% python3 -q
>>> import numpy as np
>>> np.set_printoptions(precision=2, suppress=True, linewidth=200)
>>> m1 = np.load("data.npy")
>>> m1
array([[  1,  -4,  16, -64],
       [  1,  -3,   9, -27],
       [  1,  -2,   4,  -8],
       [  1,  -1,   1,  -1],
       [  1,   0,   0,   0],
       [  1,   1,   1,   1]])
>>> P = m1 @ np.linalg.solve(m1.T @ m1, m1.T)
>>> np.round((np.eye(6) - P) @ m1, 2) + 0
array([[0., 0., 0., 0.],
       [0., 0., 0., 0.],
       [0., 0., 0., 0.],
       [0., 0., 0., 0.],
       [0., 0., 0., 0.],
       [0., 0., 0., 0.]])
>>> np.round(np.linalg.eigvalsh(P), 2) + 0
array([0., 0., 1., 1., 1., 1.])
>>> left, s, VT = np.linalg.svd(m1)
>>> s
array([72.56,  3.77,  1.71,  1.07])
>>> np.argmax(s[:-1] / (s[1:] + 1e-6)) + 1
np.int64(1)
>>> other = left[:, :1] @ np.diag(s[:1]) @ VT[:1]
>>> np.linalg.matrix_rank(other)
np.int64(1)
>>> round(float(np.abs(m1 - other).max()), 2)
1.72
>>> round(np.linalg.norm(m1 - other) / np.linalg.norm(m1), 2)
np.float64(0.06)
>>> vec = np.array([-4, -4, -4, 4])
>>> rhs = m1 @ vec
>>> rhs
array([-308, -136,  -44,   -8,   -4,   -8])
>>> np.round(np.linalg.pinv(m1) @ m1, 2) + 0
array([[1., 0., 0., 0.],
       [0., 1., 0., 0.],
       [0., 0., 1., 0.],
       [0., 0., 0., 1.]])
>>> rng = np.random.default_rng(554)
>>> rhs = rhs + 0.02 * rng.normal(size=6)
>>> rhs
array([-308.03, -136.02,  -43.98,   -8.01,   -3.99,   -8.01])
>>> coef, *_ = np.linalg.lstsq(m1, rhs)
>>> [round(float(np.linalg.norm(np.linalg.solve(m1.T @ m1 + lam * np.eye(4), m1.T @ rhs))), 2) for lam in (0, 1, 10, 100)]
[8.0, 6.82, 5.01, 4.6]
